% python3 -q
>>> import numpy as np
>>> import numpy.linalg as la
>>> np.set_printoptions(precision=2, suppress=True, linewidth=200, floatmode="fixed")
>>> rd = lambda a: np.round(a, 2) + 0
>>> sig = 3 * 0.9 ** np.arange(7)
>>> q, _ = la.qr(np.array([[-1.1, -2.0, -1.0, -0.1, -0.1, 1.1, 1.0],
...     [0.3, -2.2, 0.8, 0.4, -1.2, 2.2, 0.9],
...     [-1.0, -1.1, -0.4, -0.1, 0.2, -0.2, 0.4],
...     [-0.3, -0.2, 0.4, 0.2, -1.5, 0.7, -0.9],
...     [-1.9, 2.6, 0.6, -0.1, 1.3, -0.6, 0.7],
...     [-1.4, 0.7, 0.0, 0.3, 0.0, 1.1, 0.5],
...     [1.1, -0.5, 0.8, 0.8, 0.0, 0.7, -0.9]]))
>>> rng = np.random.default_rng(263948)
>>> A = rng.normal(size=(21, 7)) * sig @ q
>>> rd(A)
array([[-3.45,  2.60, -1.72, -0.07,  0.81,  3.05,  0.37],
       [ 1.48, -0.12, -0.74,  1.70, -1.02, -1.17, -1.10],
       [ 1.11, -0.51, -1.03,  3.27,  0.69,  1.50,  4.27],
       [-2.79, -3.13, -3.69,  1.22,  1.59, -1.25,  0.04],
       [ 2.53, -2.09,  2.26,  1.24, -1.49, -2.27, -2.64],
       [ 5.91,  4.33,  1.08, -2.96, -2.09, -2.06, -6.84],
       [ 4.76, -0.57,  1.74,  2.05,  1.52,  3.00, -3.44],
       [-0.45,  0.24,  0.43,  0.73,  0.64,  1.37,  0.37],
       [ 0.78,  5.35, -2.33,  2.37, -3.25,  1.26,  1.37],
       [ 0.59, -3.12, -0.12, -0.79,  1.52, -0.56, -0.97],
       [ 1.65, -1.51, -0.96, -1.47,  1.39,  0.48, -0.46],
       [-0.47, -5.59, -2.30,  0.41, -1.74,  0.22,  1.14],
       [ 1.73, -0.73, -0.85,  1.54,  0.41,  0.52,  1.83],
       [ 0.69, -0.95,  0.56, -1.08, -3.04,  3.29,  2.06],
       [ 2.88, -2.89,  0.66, -1.80,  2.82,  2.69, -1.22],
       [ 3.16,  3.72,  0.36, -1.44, -1.30,  0.42, -0.91],
       [ 0.74,  0.78,  1.42, -0.23,  3.32,  2.51,  3.90],
       [-1.14, -0.70, -0.18,  1.24,  1.07,  2.20, -0.28],
       [-0.83, -0.58,  4.16, -1.74, -0.73, -0.65, -3.09],
       [ 0.92,  0.16,  3.65, -0.42,  0.51, -0.35, -4.36],
       [ 0.40,  3.22, -3.59, -1.52, -0.35,  0.25, -3.04]])
>>> hat = A @ la.solve(A.T @ A, A.T)
>>> rd(np.trace(hat))
np.float64(7.0)
>>> la.matrix_rank(np.eye(21) - hat)
np.int64(14)
>>> rd(la.eigvalsh(hat))
array([0.00, 0.00, 0.00, 0.00, 0.00, 0.00, 0.00, 0.00, 0.00, 0.00, 0.00, 0.00, 0.00, 0.00, 1.00, 1.00, 1.00, 1.00, 1.00, 1.00, 1.00])
>>> rd(hat @ A[:, 0])
array([-3.45,  1.48,  1.11, -2.79,  2.53,  5.91,  4.76, -0.45,  0.78,  0.59,  1.65, -0.47,  1.73,  0.69,  2.88,  3.16,  0.74, -1.14, -0.83,  0.92,  0.40])
>>> Xs = (A - A.mean(axis=0)) / A.std(axis=0)
>>> np.argwhere(np.abs(Xs) > 2)
array([[ 0,  0],
       [ 5,  0],
       [ 5,  6],
       [ 8,  1],
       [11,  1],
       [18,  2]])
>>> rd(Xs.std(axis=0))
array([1.00, 1.00, 1.00, 1.00, 1.00, 1.00, 1.00])
>>> c = la.lstsq(np.delete(Xs, 1, axis=1), Xs[:, 1])[0]
>>> rd(1 - np.var(Xs[:, 1] - np.delete(Xs, 1, axis=1) @ c))
np.float64(0.24)
>>> np.abs(c).argmax()
np.int64(3)
>>> Xs = A - A.mean(axis=1)
Traceback (most recent call last):
  File "<python-input-20>", line 1, in <module>
    Xs = A - A.mean(axis=1)
         ~~^~~~~~~~~~~~~~~~
ValueError: operands could not be broadcast together with shapes (21,7) (21,) 
>>> Xs = A - A.mean(axis=0)
>>> U, sig, vt = la.svd(Xs, full_matrices=False)
>>> rd(vt[0] * np.sign(vt[0, np.abs(vt[0]).argmax()]))
array([-0.42, -0.37, -0.30,  0.25,  0.17,  0.22,  0.68])
>>> np.abs(U[:, 0]).argmax()
np.int64(5)
>>> la.matrix_rank(Xs)
np.int64(7)
>>> rd((sig ** 2).sum() ** 2 / (sig ** 4).sum())
np.float64(4.33)
>>> np.searchsorted(np.cumsum(sig ** 2) / (sig ** 2).sum(), 0.9) + 1
np.int64(5)
>>> (np.sign(U[:, 0]) == np.sign(U[0, 0])).astype(int)
array([1, 0, 1, 1, 0, 0, 0, 1, 1, 1, 1, 1, 1, 1, 1, 0, 1, 1, 0, 0, 0])
>>> M2 = np.c_[A[:, :5] @ np.array([[-2, -1, -2, 0, 0],
...     [-1, -2, 0, -2, -2],
...     [-2, 2, 2, -1, -1],
...     [-2, 2, 0, -2, 0],
...     [0, -1, 2, 1, -1]]), np.array([0, 2, 2, -1, -3, 2, 1, 0, 1, -2, -1, 2, 3, 2, 2, 0, -3, -2, 0, 3, 2])]
>>> rd(M2)
array([[  7.87,  -6.13,   5.08,  -2.55,  -4.29,   0.00],
       [ -4.76,   1.70,  -6.47,  -3.44,   1.99,   2.00],
       [ -6.18,   3.68,  -2.92,  -3.79,   1.37,   2.00],
       [ 13.65,   2.51,   1.38,   9.09,   8.36,  -1.00],
       [ -9.97,  10.16,  -3.52,  -2.05,   3.42,  -3.00],
       [-12.40, -16.24, -13.86,  -5.91,  -7.64,   2.00],
       [-16.53,   2.44,  -3.00,  -3.18,  -2.12,   1.00],
       [ -1.66,   1.65,   3.03,  -1.73,  -1.55,   0.00],
       [ -7.00,  -8.16, -12.72, -16.37,  -5.13,   1.00],
       [  3.76,   2.32,   1.63,   9.45,   4.84,  -2.00],
       [  3.07,  -4.88,  -2.44,   8.32,   2.59,  -1.00],
       [ 10.30,   9.60,  -7.14,  10.92,  15.21,   2.00],
       [ -4.11,   0.70,  -4.35,  -0.37,   1.90,   3.00],
       [  0.61,   3.19,  -6.35,   0.46,   4.37,   2.00],
       [ -0.58,  -2.20,   1.20,  11.55,   2.31,   2.00],
       [ -7.88, -11.48,  -8.21,  -6.22,  -6.51,   0.00],
       [ -4.66,  -3.25,   7.99,   0.79,  -6.31,  -3.00],
       [  0.87,   3.61,   4.07,   0.17,   0.52,  -2.00],
       [ -2.60,   7.56,   8.50,  -0.25,  -2.26,   0.00],
       [ -8.45,   4.69,   6.46,  -2.62,  -4.48,   3.00],
       [  6.20, -16.70,  -8.68,  -0.17,  -2.49,   2.00]])
>>> rd(la.norm(M2 - A @ la.lstsq(A, M2)[0], axis=0))
array([0.00, 0.00, 0.00, 0.00, 0.00, 7.27])
>>> la.matrix_rank(np.c_[A, M2])
np.int64(8)
